$ ipython --no-banner

In [1]: import numpy as np

In [2]: np.set_printoptions(suppress=True, linewidth=160)

In [3]: E = np.load("case15.npy")

In [4]: print(E)
[[-1 -1 -1 -1 -1 -1 -1]
 [-1 -2 -2 -2 -2 -2 -2]
 [-1 -2 -3 -3 -3 -3 -3]
 [-1 -2 -3 -4 -4 -4 -4]
 [-1 -2 -3 -4 -5 -5 -5]
 [-1 -2 -3 -4 -5 -6 -6]
 [-1 -2 -3 -4 -5 -6 -7]]

In [5]: Q, evecs = np.linalg.qr(E[:, :5])[0], np.linalg.qr(E[:, 5:])[0]

In [6]: sv = np.linalg.svd(Q.T @ evecs, compute_uv=False)

In [7]: sv.round(2)
Out[7]: array([1.  , 0.33])

In [8]: Q, Rm = np.linalg.qr(E)

In [9]: np.round(Q @ Rm, 2)
Out[9]: 
array([[-1., -1., -1., -1., -1., -1., -1.],
       [-1., -2., -2., -2., -2., -2., -2.],
       [-1., -2., -3., -3., -3., -3., -3.],
       [-1., -2., -3., -4., -4., -4., -4.],
       [-1., -2., -3., -4., -5., -5., -5.],
       [-1., -2., -3., -4., -5., -6., -6.],
       [-1., -2., -3., -4., -5., -6., -7.]])

In [10]: J = np.loadtxt("layer11.csv", delimiter=",")

In [11]: J
Out[11]: 
array([[1.  , 0.9 , 0.81, 0.73, 0.66, 0.59, 0.53],
       [0.9 , 1.  , 0.9 , 0.81, 0.73, 0.66, 0.59],
       [0.81, 0.9 , 1.  , 0.9 , 0.81, 0.73, 0.66],
       [0.73, 0.81, 0.9 , 1.  , 0.9 , 0.81, 0.73],
       [0.66, 0.73, 0.81, 0.9 , 1.  , 0.9 , 0.81],
       [0.59, 0.66, 0.73, 0.81, 0.9 , 1.  , 0.9 ],
       [0.53, 0.59, 0.66, 0.73, 0.81, 0.9 , 1.  ]])

In [12]: u = np.array([1, 0])

In [13]: np.round(np.correlate(J[4], J[0], "full"), 2)
Out[13]: array([0.35, 0.78, 1.3 , 1.92, 2.66, 3.44, 4.25, 3.99, 3.62, 3.12, 2.47, 1.63, 0.81])

In [14]: np.array([np.convolve(row, u, "same") for row in J])
Out[14]: 
array([[1.  , 0.9 , 0.81, 0.73, 0.66, 0.59, 0.53],
       [0.9 , 1.  , 0.9 , 0.81, 0.73, 0.66, 0.59],
       [0.81, 0.9 , 1.  , 0.9 , 0.81, 0.73, 0.66],
       [0.73, 0.81, 0.9 , 1.  , 0.9 , 0.81, 0.73],
       [0.66, 0.73, 0.81, 0.9 , 1.  , 0.9 , 0.81],
       [0.59, 0.66, 0.73, 0.81, 0.9 , 1.  , 0.9 ],
       [0.53, 0.59, 0.66, 0.73, 0.81, 0.9 , 1.  ]])
